$ ipython --no-banner

In [1]: import numpy as np

In [2]: np.set_printoptions(precision=1, suppress=True, linewidth=160, floatmode="fixed")

In [3]: J = np.array([[0, 11, -1], [-11, 0, -3], [1, 3, 0]])

In [4]: P = np.triu(np.array([[0, 3, 0], [0, 1, 0], [1, 0, 3]]), 1) + np.eye(3)

In [5]: B = P @ J @ np.linalg.inv(P)

In [6]: print(np.trace(B), np.trace(J))
0.0 0

In [7]: print(B)
[[-33.0 110.0 -10.0]
 [-11.0  33.0  -3.0]
 [  1.0   0.0   0.0]]

In [8]: print(np.round(np.poly(B), 1) + 0)
[  1.0   0.0 131.0   0.0]

In [9]: print(round(float(np.linalg.det(B)), 1))
0.0

In [10]: print(P @ J - J @ P)
[[-33.0   0.0  -9.0]
 [  0.0  33.0   0.0]
 [  0.0  -3.0   0.0]]

In [11]: U, sv, VT = np.linalg.svd(J)

In [12]: V = VT[:(sv > 1e-8).sum()]

In [13]: rng = np.random.default_rng(31433)

In [14]: x0 = J[1] + -1 * J[2] + rng.integers(2) * np.eye(3)[0]

In [15]: print(x0)
[-12.0  -3.0  -3.0]

In [16]: print(np.round(np.linalg.norm(x0 - V.T @ V @ x0), 1))
0.0

In [17]: print(np.diag(V.T @ V))
[0.9 1.0 0.1]

In [18]: rk = np.linalg.matrix_rank(J)

In [19]: print(rk)
2

In [20]: N = np.linalg.svd(J)[2][rk:].T

In [21]: print(N.shape)
(3, 1)

In [22]: print([int(np.linalg.matrix_rank(np.delete(J, i, axis=0))) for i in range(3)])
[2, 2, 2]

In [23]: print([int(np.linalg.matrix_rank(J[:, :j + 1])) for j in range(3)])
[1, 2, 2]

In [24]: print([int(np.linalg.matrix_rank(J[:i])) for i in range(1, len(J) + 1)])
[1, 2, 2]

In [25]: print(np.round(N @ N.T, 1) + 0)
[[ 0.1  0.0 -0.3]
 [ 0.0  0.0  0.1]
 [-0.3  0.1  0.9]]

In [26]: M = np.loadtxt("run13.csv", delimiter=",")

In [27]: print(M.round(1) + 0)
[[ 0.1  0.1  0.0  0.3]
 [ 0.1  0.1  0.0  0.3]
 [ 0.0  0.0  0.0 -0.1]
 [ 0.3  0.3 -0.1  0.7]]

In [28]: U, sv, VT = np.linalg.svd(M)

In [29]: print(np.argmax(sv[:-1] / (sv[1:] + 1e-6)) + 1)
1

In [30]: B = U[:, :1] @ np.diag(sv[:1]) @ VT[:1]

In [31]: print(np.linalg.matrix_rank(B))
1

In [32]: print(np.linalg.matrix_rank(M, rtol=0.05))
1

In [33]: vals, V = np.linalg.eigh(M)

In [34]: x0 = np.array([-2, 0, 0, 0])

In [35]: print(np.round(V * np.maximum(vals, 0) @ V.T, 1) + 0)
[[ 0.1  0.1  0.0  0.3]
 [ 0.1  0.1  0.0  0.3]
 [ 0.0  0.0  0.0 -0.1]
 [ 0.3  0.3 -0.1  0.7]]

In [36]: print(round(float(np.abs(M).sum(axis=1).max()), 1), np.abs(vals).max())
1.4 1.0

In [37]: U, sv, VT = np.linalg.svd(M)

In [38]: V = VT[:(sv > 1e-8).sum()]

In [39]: x0 = M[3] + 2 * M[2] + rng.integers(2) * np.eye(4)[2]

In [40]: print(x0)
[ 0.2  0.2 -0.1  0.5]

In [41]: print(round(float(np.linalg.norm(x0 - V.T @ V @ x0)), 1))
0.0

In [42]: print(np.linalg.matrix_rank(np.vstack([M, x0])))
1

In [43]: print(np.round(np.diag(V.T @ V), 1) + 0)
[0.1 0.1 0.0 0.7]

In [44]: B = M / np.linalg.norm(M, axis=1, keepdims=True)

In [45]: G = B @ B.T

In [46]: print(np.linalg.norm(B, axis=1))
[1.0 1.0 1.0 1.0]

In [47]: print((G - 2 * np.eye(4)).round(6).argmax(axis=1))
[1 0 0 0]

In [48]: x0 = np.array([0, 2, 0, 2])

In [49]: print(np.linalg.eigvalsh(2 * M - np.eye(4)))
[-1.0 -1.0 -1.0  1.0]

In [50]: print(np.round(np.eye(4) - M, 1) + 0)
[[ 0.9 -0.1  0.0 -0.3]
 [-0.1  0.9  0.0 -0.3]
 [ 0.0  0.0  1.0  0.1]
 [-0.3 -0.3  0.1  0.3]]

In [51]: r0 = np.array([2, 1, 2, -1])

In [52]: v = np.array([1, 1, 0, 0])

In [53]: feats = np.outer(r0, v)

In [54]: print(feats)
[[ 2  2  0  0]
 [ 1  1  0  0]
 [ 2  2  0  0]
 [-1 -1  0  0]]

In [55]: # rows 0 and 2 are equal

In [56]: z = rng.permutation(4)

In [57]: print(z)
[2 3 0 1]

In [58]: B = feats[z][:, z]

In [59]: print(round(np.linalg.det(B), 1), round(np.linalg.det(feats[z]), 1))
0.0 0.0

In [60]: print(np.sort(np.abs(np.linalg.eigvals(B))))
[0.0 0.0 0.0 3.0]

In [61]: print(np.allclose(B, feats))
False

In [62]: print(B)
[[ 0  0  2  2]
 [ 0  0 -1 -1]
 [ 0  0  2  2]
 [ 0  0  1  1]]

In [63]: U, sv, VT = np.linalg.svd(feats)

In [64]: print(np.argmax(sv[:-1] / (sv[1:] + 1e-6)) + 1)
1

In [65]: B = U[:, :1] @ np.diag(sv[:1]) @ VT[:1]

In [66]: print(round(float(np.abs(feats - B).max()), 1))
0.0

In [67]: print(round(float(np.linalg.norm(feats - B) / np.linalg.norm(feats)), 1))
0.0

In [68]: print(np.linalg.matrix_rank(B))
1

In [69]: print(B)
[[ 2.0  2.0  0.0  0.0]
 [ 1.0  1.0  0.0  0.0]
 [ 2.0  2.0  0.0  0.0]
 [-1.0 -1.0  0.0  0.0]]

In [70]: print(np.linalg.matrix_rank(feats, rtol=0.05))
1

In [71]: data = np.loadtxt("layer15.csv", delimiter=",")

In [72]: print(data.round(1) + 0)
[[-0.7  0.3  0.4]
 [-0.1 -0.7  0.6]
 [-0.7  0.0 -0.4]
 [-0.2 -0.7 -0.5]]

In [73]: # columns are unit length and at right angles

In [74]: t3 = np.stack([data, 2 * data, data[::-1]])

In [75]: print(np.linalg.norm(t3, axis=(1, 2)))
[1.7 3.5 1.7]

In [76]: print((t3 @ data.T).shape)
(3, 4, 4)

In [77]: print(np.einsum("bij,cij->bc", t3, t3))
[[ 3.0  6.0 -0.9]
 [ 6.0 12.0 -1.8]
 [-0.9 -1.8  3.0]]

In [78]: print(np.linalg.matrix_rank(t3.reshape(3, -1)))
2

In [79]: B = np.c_[data[:, :1] @ np.array([[2]]), np.array([-1, 1, 1, 3])]

In [80]: print(B)
[[-1.3 -1.0]
 [-0.2  1.0]
 [-1.4  1.0]
 [-0.3  3.0]]

In [81]: print(np.linalg.norm(np.linalg.qr(data)[0].T @ B, axis=0) ** 2 / ((B ** 2).sum(axis=0) + 1e-12))
[1.0 1.0]

In [82]: x0 = np.array([0, -2, 3])

In [83]: print(data @ x0)
[ 0.8  3.3 -1.2 -0.2]

In [84]: print(np.sign((data @ x0).round(6)))
[ 1.0  1.0 -1.0 -1.0]

In [85]: print(data @ (2 * x0))
[ 1.6  6.6 -2.4 -0.5]

In [86]: B = np.array([[3, 2], [0, 3], [5, 4]])

In [87]: print(B.T @ data.T)
[[ 0.2  2.8 -4.0 -3.1]
 [ 1.2  0.2 -2.9 -4.4]]

In [88]: print(np.linalg.matrix_rank(np.vstack([data, B.T])))
3

In [89]: print(np.einsum("ij,ij->i", data, data))
[0.7 0.9 0.7 0.7]

In [90]: x0 = np.array([-2, 1, -2])

In [91]: h1 = np.maximum(data @ x0, 0)

In [92]: print(np.tanh(data @ x0))
[ 0.6 -0.9  1.0  0.6]

In [93]: print(data.T @ h1)
[-2.2 -0.2 -0.9]

In [94]: print(np.maximum(data @ (3 * x0), 0))
[2.1 0.0 6.7 2.1]

In [95]: print(h1)
[0.7 0.0 2.2 0.7]

In [96]: print(np.maximum(data @ x0, 0) - np.maximum(-data @ x0, 0))
[ 0.7 -1.7  2.2  0.7]

In [97]: mat = np.array([[-0.8, -2.0, 2.7],
    ...:     [-0.4, -2.1, 2.7],
    ...:     [-0.4, -0.8, 0.7],
    ...:     [-0.3, -3.4, 4.9],
    ...:     [-0.2, -1.3, 1.0],
    ...:     [-0.3, -1.9, 1.9],
    ...:     [-0.4, -0.1, -0.1],
    ...:     [0.0, -0.1, 0.0],
    ...:     [-0.3, -2.4, 3.2],
    ...:     [-0.4, -0.1, 0.6]])

In [98]: print(feats.sum(axis=0))
[4 4 0 0]

In [99]: print(np.linalg.matrix_rank(feats))
1

In [100]: print(np.diff(feats, axis=0))
[[-1 -1  0  0]
 [ 1  1  0  0]
 [-3 -3  0  0]]

In [101]: print(round(np.linalg.norm(feats), 1))
4.5

In [102]: print(feats.shape)
(4, 4)

In [103]: print(np.count_nonzero(feats))
8

In [104]: print(np.round(np.linalg.svd(feats, compute_uv=False), 1) + 0)
[4.5 0.0 0.0 0.0]

In [105]: D = np.linalg.norm(mat[:, None] - mat[None], axis=-1)

In [106]: print(D.mean(axis=1).argmax())
3

In [107]: print(np.flatnonzero(D[6] < D.mean() / 2))
[2 6 7 9]

In [108]: print(D[6])
[3.4 3.4 1.1 6.0 1.6 2.7 0.0 0.4 4.0 0.7]

In [109]: print((D + 1e9 * np.eye(10)).round(6).argmin(axis=1))
[1 0 4 8 2 1 7 6 1 6]

In [110]: print(np.linalg.norm(mat, axis=1))
[3.5 3.4 1.1 6.0 1.7 2.7 0.4 0.1 4.0 0.7]

In [111]: print(np.unravel_index(D.round(6).argmax(), D.shape))
(np.int64(3), np.int64(6))

In [112]: print(D[:5, :5])
[[0.0 0.4 2.4 2.7 1.9]
 [0.4 0.0 2.4 2.6 1.9]
 [2.4 2.4 0.0 4.9 0.6]
 [2.7 2.6 4.9 0.0 4.4]
 [1.9 1.9 0.6 4.4 0.0]]

In [113]: U, sv, VT = np.linalg.svd(mat)

In [114]: print(np.argmax(sv[:-1] / (sv[1:] + 1e-6)) + 1)
1

In [115]: B = U[:, :1] @ np.diag(sv[:1]) @ VT[:1]

In [116]: print(B.round(1) + 0)
[[-0.4 -2.1  2.7]
 [-0.4 -2.1  2.7]
 [-0.1 -0.6  0.9]
 [-0.6 -3.6  4.7]
 [-0.2 -1.0  1.3]
 [-0.3 -1.6  2.1]
 [ 0.0  0.0  0.0]
 [ 0.0  0.0  0.0]
 [-0.4 -2.4  3.2]
 [-0.1 -0.3  0.5]]

In [117]: print(round(np.linalg.norm(mat - B, 2), 1), round(sv[1], 1))
0.9 0.9

In [118]: print(np.round(np.linalg.norm(mat - B) / np.linalg.norm(mat), 1))
0.1

In [119]: print(round(np.abs(mat - B).max(), 1))
0.4

In [120]: print(np.round(np.trace(np.linalg.pinv(feats) @ feats), 1))
1.0

In [121]: print(np.linalg.lstsq(feats[:-1].T, feats[-1])[2])
1

In [122]: print(np.unique(feats.round(6), axis=0).shape)
(3, 4)

In [123]: print(np.abs(np.diag(np.linalg.qr(feats)[1])) > 1e-9)
[ True False False False]

In [124]: F = np.loadtxt("a.csv", delimiter=",")

In [125]: print(F)
[[2.0 2.0 2.0 2.0]
 [2.0 4.0 4.0 4.0]
 [2.0 4.0 6.0 6.0]
 [2.0 4.0 6.0 8.0]]

In [126]: # equal to its transpose

In [127]: z = rng.permutation(4)

In [128]: B = F[:, z] * rng.choice([-1, 1], 4)

In [129]: print(B)
[[-2.0  2.0 -2.0  2.0]
 [-4.0  2.0 -4.0  4.0]
 [-6.0  2.0 -6.0  4.0]
 [-8.0  2.0 -6.0  4.0]]

In [130]: U, _, VT = np.linalg.svd(F.T @ B)

In [131]: print(np.round(U @ VT, 1) + 0)
[[ 0.0  1.0  0.0  0.0]
 [ 0.0  0.0  0.0  1.0]
 [ 0.0  0.0 -1.0  0.0]
 [-1.0  0.0  0.0  0.0]]

In [132]: W0 = np.loadtxt("mat.csv", delimiter=",")

In [133]: print(W0)
[[-1.1  1.3  0.9]
 [ 0.6 -2.0 -0.8]
 [-0.3 -0.1 -0.3]
 [-1.6  1.8  1.6]
 [-0.9  0.8  0.7]
 [ 0.5  0.0 -1.1]
 [-1.6  2.4  1.2]
 [-2.3  3.9  2.1]
 [-1.8  3.5  1.2]
 [ 3.0 -4.9 -2.6]
 [-0.7  0.7  0.9]
 [ 1.2 -2.0 -0.7]
 [-2.8  4.9  2.9]
 [-0.2 -0.1  0.2]
 [ 1.1 -2.1 -0.6]
 [ 0.6 -1.3 -0.5]
 [-1.3  3.0  1.9]
 [ 1.7 -4.0 -2.6]
 [-2.3  2.3  1.6]
 [ 1.3 -2.0 -1.5]
 [ 1.3 -1.4 -1.0]
 [-2.1  3.0  1.8]
 [ 1.7 -2.7 -1.6]]

In [134]: r0, v = W0[16], W0[8]

In [135]: print(r0 @ r0)
14.3

In [136]: pr = (r0 @ v) / (r0 @ r0) * r0

In [137]: print(np.linalg.matrix_rank(np.outer(r0, v)))
1

In [138]: print(round(np.linalg.norm(r0 + v) ** 2 + np.linalg.norm(r0 - v) ** 2, 1))
62.5

In [139]: print(v - pr)
[-0.4  0.3 -0.8]

In [140]: print(round((v - pr) @ r0, 1))
-0.0

In [141]: A = np.load("m.npy")

In [142]: print(A)
[[0.5 0.5 0.0 0.0]
 [0.0 1.0 0.0 0.0]
 [0.3 0.0 0.7 0.0]
 [0.0 0.0 0.0 1.0]]

In [143]: z = rng.permutation(4)

In [144]: B = A[:, z] * rng.choice([-1, 1], 4)

In [145]: print(B)
[[-0.0  0.5  0.5  0.0]
 [-0.0  1.0  0.0  0.0]
 [-0.0  0.0  0.3  0.7]
 [-1.0  0.0  0.0  0.0]]

In [146]: U, _, VT = np.linalg.svd(A.T @ B)

In [147]: print(np.round(np.linalg.lstsq(A, B)[0], 1) + 0)
[[ 0.0  0.0  1.0  0.0]
 [ 0.0  1.0  0.0  0.0]
 [ 0.0  0.0  0.0  1.0]
 [-1.0  0.0  0.0  0.0]]

In [148]: print(np.linalg.matrix_power(A, 2))
[[0.2 0.8 0.0 0.0]
 [0.0 1.0 0.0 0.0]
 [0.4 0.1 0.5 0.0]
 [0.0 0.0 0.0 1.0]]

In [149]: print(A.sum(axis=1))
[1.0 1.0 1.0 1.0]

In [150]: print(np.sort(np.abs(np.linalg.eigvals(A)))[::-1])
[1.0 1.0 0.7 0.5]

In [151]: print(A @ np.ones(4))
[1.0 1.0 1.0 1.0]

In [152]: pr = np.eye(4)[2]

In [153]: for _ in range(3):
     ...:     pr = pr @ A
     ...:     print(pr.round(1))
     ...: 
[0.3 0.0 0.7 0.0]
[0.4 0.2 0.5 0.0]
[0.3 0.3 0.3 0.0]
